>>> import numpy as np
>>> np.set_printoptions(suppress=True, linewidth=100)
>>> B = np.array([[3, 2], [5, 0]])
>>> J = np.kron(np.eye(2, dtype=int), B)
>>> J
array([[3, 2, 0, 0],
       [5, 0, 0, 0],
       [0, 0, 3, 2],
       [0, 0, 5, 0]])
>>> r0 = np.array([6, 4, 4])
>>> np.convolve(J[1], r0)
array([30, 20, 20,  0,  0,  0])
>>> np.correlate(J[1], J[0], "full")
array([ 0,  0, 10, 15,  0,  0,  0])
>>> np.cross(J[1, :3], J[0, :3])
array([ 0,  0, 10])
>>> np.array([np.convolve(row, r0, "same") for row in J])
array([[24, 20,  8,  0],
       [20, 20,  0,  0],
       [ 0, 18, 24, 20],
       [ 0, 30, 20, 20]])
>>> (J != 0).astype(int)
array([[1, 1, 0, 0],
       [1, 0, 0, 0],
       [0, 0, 1, 1],
       [0, 0, 1, 0]])
>>> J @ J
array([[19,  6,  0,  0],
       [15, 10,  0,  0],
       [ 0,  0, 19,  6],
       [ 0,  0, 15, 10]])
>>> np.flatnonzero(np.linalg.matrix_power((J != 0) + (J.T != 0) + np.eye(4), 4)[1])
array([0, 1])
>>> Q, Rm = np.linalg.qr(J)
>>> Q.round(3)
array([[-0.514, -0.857,  0.   ,  0.   ],
       [-0.857,  0.514,  0.   ,  0.   ],
       [-0.   , -0.   , -0.514, -0.857],
       [-0.   , -0.   , -0.857,  0.514]])
>>> np.round(Q @ Rm, 3) + 0
array([[3., 2., 0., 0.],
       [5., 0., 0., 0.],
       [0., 0., 3., 2.],
       [0., 0., 5., 0.]])
>>> np.trace(Q @ Q.T)
np.float64(4.0)
>>> np.round(Q.T @ Q, 3) + 0
array([[1., 0., 0., 0.],
       [0., 1., 0., 0.],
       [0., 0., 1., 0.],
       [0., 0., 0., 1.]])
>>> np.round(abs(Rm[0, 0]), 3), np.round(np.linalg.norm(J[:, 0]), 3)
(np.float64(5.831), np.float64(5.831))
>>> np.round(np.linalg.svd(Q, compute_uv=False), 3)
array([1., 1., 1., 1.])
>>> Q.shape
(4, 4)
>>> np.round(Q.sum(axis=0), 3)
array([-1.372, -0.343, -1.372, -0.343])
>>> np.zeros(4, 4)
Traceback (most recent call last):
  File "<python-input-22>", line 1, in <module>
    np.zeros(4, 4)
    ~~~~~~~~^^^^^^
TypeError: Cannot interpret '4' as a data type
>>> np.round(Q - Q[0], 3)
array([[ 0.   ,  0.   ,  0.   ,  0.   ],
       [-0.343,  1.372,  0.   ,  0.   ],
       [ 0.514,  0.857, -0.514, -0.857],
       [ 0.514,  0.857, -0.857,  0.514]])
>>> rng = np.random.default_rng(44)
>>> B = J + rng.integers(-2, 3, (4, 2)) @ rng.integers(-2, 3, (2, 4))
>>> B
array([[ 7,  4,  6,  4],
       [ 7, -2,  6,  5],
       [ 0, -2,  5,  4],
       [-4,  0, -3, -6]])
>>> np.round(np.linalg.svd(B - J, compute_uv=False), 3) + 0
array([15.919,  3.949,  0.   ,  0.   ])
>>> B - J
array([[ 4,  2,  6,  4],
       [ 2, -2,  6,  5],
       [ 0, -2,  2,  2],
       [-4,  0, -8, -6]])
>>> W0 = np.loadtxt("test4.csv", delimiter=",")
>>> W0
array([[0., 1., 0., 0., 0., 0., 0., 0., 0.],
       [1., 0., 0., 1., 0., 0., 1., 1., 1.],
       [0., 0., 0., 0., 0., 0., 0., 0., 0.],
       [0., 1., 0., 0., 1., 0., 1., 0., 0.],
       [0., 0., 0., 1., 0., 0., 0., 0., 1.],
       [0., 0., 0., 0., 0., 0., 0., 0., 0.],
       [0., 1., 0., 1., 0., 0., 0., 0., 0.],
       [0., 1., 0., 0., 0., 0., 0., 0., 0.],
       [0., 1., 0., 0., 1., 0., 0., 0., 0.]])
>>> th = np.radians(135)
>>> Rm = np.eye(9)
>>> Rm[0, 0] = Rm[1, 1] = np.cos(th)
>>> Rm[0, 1], Rm[1, 0] = -np.sin(th), np.sin(th)
>>> Rm.round(3)
array([[-0.707, -0.707,  0.   ,  0.   ,  0.   ,  0.   ,  0.   ,  0.   ,  0.   ],
       [ 0.707, -0.707,  0.   ,  0.   ,  0.   ,  0.   ,  0.   ,  0.   ,  0.   ],
       [ 0.   ,  0.   ,  1.   ,  0.   ,  0.   ,  0.   ,  0.   ,  0.   ,  0.   ],
       [ 0.   ,  0.   ,  0.   ,  1.   ,  0.   ,  0.   ,  0.   ,  0.   ,  0.   ],
       [ 0.   ,  0.   ,  0.   ,  0.   ,  1.   ,  0.   ,  0.   ,  0.   ,  0.   ],
       [ 0.   ,  0.   ,  0.   ,  0.   ,  0.   ,  1.   ,  0.   ,  0.   ,  0.   ],
       [ 0.   ,  0.   ,  0.   ,  0.   ,  0.   ,  0.   ,  1.   ,  0.   ,  0.   ],
       [ 0.   ,  0.   ,  0.   ,  0.   ,  0.   ,  0.   ,  0.   ,  1.   ,  0.   ],
       [ 0.   ,  0.   ,  0.   ,  0.   ,  0.   ,  0.   ,  0.   ,  0.   ,  1.   ]])
>>> B = W0 @ Rm.T
>>> B.round(3)
array([[-0.707, -0.707,  0.   ,  0.   ,  0.   ,  0.   ,  0.   ,  0.   ,  0.   ],
       [-0.707,  0.707,  0.   ,  1.   ,  0.   ,  0.   ,  1.   ,  1.   ,  1.   ],
       [ 0.   ,  0.   ,  0.   ,  0.   ,  0.   ,  0.   ,  0.   ,  0.   ,  0.   ],
       [-0.707, -0.707,  0.   ,  0.   ,  1.   ,  0.   ,  1.   ,  0.   ,  0.   ],
       [ 0.   ,  0.   ,  0.   ,  1.   ,  0.   ,  0.   ,  0.   ,  0.   ,  1.   ],
       [ 0.   ,  0.   ,  0.   ,  0.   ,  0.   ,  0.   ,  0.   ,  0.   ,  0.   ],
       [-0.707, -0.707,  0.   ,  1.   ,  0.   ,  0.   ,  0.   ,  0.   ,  0.   ],
       [-0.707, -0.707,  0.   ,  0.   ,  0.   ,  0.   ,  0.   ,  0.   ,  0.   ],
       [-0.707, -0.707,  0.   ,  0.   ,  1.   ,  0.   ,  0.   ,  0.   ,  0.   ]])
>>> np.allclose(np.linalg.norm(W0, axis=1), np.linalg.norm(B, axis=1))
True
>>> round(float(np.linalg.det(Rm)), 3), round(float(np.trace(Rm)), 3)
(1.0, 5.586)
>>> np.allclose(W0 @ W0.T, B @ B.T)
True
